% ipython --no-banner

In [1]: import numpy as np

In [2]: np.set_printoptions(precision=3, suppress=True, linewidth=140)

In [3]: mat = np.load("arr.npy")

In [4]: mat
Out[4]: 
array([[0.262, 0.334, 0.286],
       [0.334, 0.425, 0.364],
       [0.286, 0.364, 0.312]])

In [5]: np.abs(np.diag(np.linalg.qr(mat)[1])) > 1e-9
Out[5]: array([ True, False, False])

In [6]: np.linalg.lstsq(mat[:-1].T, mat[-1])[2]
Out[6]: np.int32(1)

In [7]: P = np.triu(np.array([[-2, 0, 1], [0, -3, 3], [3, -2, -1]]), 1) + np.eye(3)

In [8]: Y = P @ mat @ np.linalg.inv(P)

In [9]: np.linalg.matrix_rank(Y)
Out[9]: np.int64(1)

In [10]: P @ mat - mat @ P
Out[10]: 
array([[ 0.286,  0.364, -0.952],
       [ 0.859,  1.093, -0.672],
       [ 0.   ,  0.   , -1.38 ]])

In [11]: round(np.linalg.det(Y), 3)
Out[11]: np.float64(0.0)

In [12]: left, sigma, Vt = np.linalg.svd(mat)

In [13]: np.argmax(sigma[:-1] / (sigma[1:] + 1e-6)) + 1
Out[13]: np.int64(1)

In [14]: Y = left[:, :1] @ np.diag(sigma[:1]) @ Vt[:1]

In [15]: np.linalg.matrix_rank(mat, rtol=0.05)
Out[15]: np.int64(1)

In [16]: arr = np.loadtxt("out18.csv", delimiter=",")

In [17]: arr
Out[17]: 
array([[-4.,  0., -2., -2.],
       [-3.,  1., -1., -1.],
       [-1.,  3.,  1.,  1.],
       [-1.,  3.,  1.,  1.],
       [-1.,  3.,  1.,  1.]])

In [18]: W1 = np.array([[0, 0, 3, 1, 1, 1],
    ...:     [2, 1, 3, 2, 1, 1],
    ...:     [3, 3, 2, 2, 1, 3],
    ...:     [3, 3, 2, 0, 2, 1]])

In [19]: c = np.array([2, 0, 1, 1, 2, 0])

In [20]: act = np.maximum(arr @ W1 + c, 0)

In [21]: (act > 0).mean(axis=0)
Out[21]: array([0.6, 0.6, 0.6, 0.6, 0.6, 0.6])

In [22]: act
Out[22]: 
array([[ 0.,  0.,  0.,  0.,  0.,  0.],
       [ 0.,  0.,  0.,  0.,  0.,  0.],
       [14.,  9., 11.,  8.,  7.,  6.],
       [14.,  9., 11.,  8.,  7.,  6.],
       [14.,  9., 11.,  8.,  7.,  6.]])

In [23]: (act > 0).astype(int)
Out[23]: 
array([[0, 0, 0, 0, 0, 0],
       [0, 0, 0, 0, 0, 0],
       [1, 1, 1, 1, 1, 1],
       [1, 1, 1, 1, 1, 1],
       [1, 1, 1, 1, 1, 1]])

In [24]: Z = np.array([[0, 0], [1, 0], [1, 0], [0, 2], [2, 2], [1, 1]])

In [25]: act @ Z
Out[25]: 
array([[ 0.,  0.],
       [ 0.,  0.],
       [40., 36.],
       [40., 36.],
       [40., 36.]])

In [26]: left, sigma, Vt = np.linalg.svd(arr)

In [27]: vecs = Vt[:(sigma > 1e-8).sum()]

In [28]: rng = np.random.default_rng(31)

In [29]: vec = arr[4] + 3 * arr[2] + rng.integers(2) * np.eye(4)[2]

In [30]: vec
Out[30]: array([-4., 12.,  5.,  4.])

In [31]: np.allclose(vecs.T @ vecs @ vec, vec)
Out[31]: False

In [32]: round(float(np.linalg.norm(vec - vecs.T @ vecs @ vec)), 3)
Out[32]: 0.866

In [33]: vec = np.array([1, 3, 3, -3])

In [34]: h1 = np.maximum(arr @ vec, 0)

In [35]: np.tanh(arr @ vec)
Out[35]: array([-0.999,  0.   ,  1.   ,  1.   ,  1.   ])

In [36]: np.maximum(arr @ (3 * vec), 0)
Out[36]: array([ 0.,  0., 24., 24., 24.])

In [37]: np.maximum(arr @ vec, 0) - np.maximum(-arr @ vec, 0)
Out[37]: array([-4.,  0.,  8.,  8.,  8.])

In [38]: np.flatnonzero(h1 > 1e-9)
Out[38]: array([2, 3, 4])

In [39]: arr * (h1 > 1e-9)[:, None]
Out[39]: 
array([[-0.,  0., -0., -0.],
       [-0.,  0., -0., -0.],
       [-1.,  3.,  1.,  1.],
       [-1.,  3.,  1.,  1.],
       [-1.,  3.,  1.,  1.]])

In [40]: m1 = np.load("run3.npy")

In [41]: m1
Out[41]: 
array([[ 1.2 ,  0.58,  0.33, -0.01,  0.77],
       [-2.07, -3.22, -1.56, -0.35,  0.31],
       [-1.65,  1.9 , -1.41,  0.32, -0.13],
       [ 1.09,  0.48,  0.23, -0.02,  0.8 ]])

In [42]: rank = np.linalg.matrix_rank(m1)

In [43]: rank
Out[43]: np.int64(3)

In [44]: ns = np.linalg.svd(m1)[2][rank:].T

In [45]: np.round(m1 @ ns, 3) + 0
Out[45]: 
array([[0., 0.],
       [0., 0.],
       [0., 0.],
       [0., 0.]])

In [46]: [int(np.linalg.matrix_rank(m1[:, :j + 1])) for j in range(5)]
Out[46]: [1, 2, 3, 3, 3]

In [47]: ns.shape
Out[47]: (5, 2)

In [48]: left, sigma, Vt = np.linalg.svd(m1)

In [49]: sigma.round(3) + 0
Out[49]: array([4.441, 3.009, 1.247, 0.   ])

In [50]: np.argmax(sigma[:-1] / (sigma[1:] + 1e-6)) + 1
Out[50]: np.int64(3)

In [51]: Y = left[:, :3] @ np.diag(sigma[:3]) @ Vt[:3]

In [52]: np.linalg.matrix_rank(m1, rtol=0.05)
Out[52]: np.int64(3)

In [53]: Y
Out[53]: 
array([[ 1.2 ,  0.58,  0.33, -0.01,  0.77],
       [-2.07, -3.22, -1.56, -0.35,  0.31],
       [-1.65,  1.9 , -1.41,  0.32, -0.13],
       [ 1.09,  0.48,  0.23, -0.02,  0.8 ]])

In [54]: np.abs(np.diag(np.linalg.qr(m1)[1])) > 1e-9
Out[54]: array([ True,  True,  True, False])

In [55]: np.unique(m1.round(6), axis=0).shape
Out[55]: (4, 5)

In [56]: np.allclose(m1[:-1].T @ np.linalg.lstsq(m1[:-1].T, m1[-1])[0], m1[-1])
Out[56]: True

In [57]: np.linalg.lstsq(m1[:-1].T, m1[-1])[2]
Out[57]: np.int32(3)
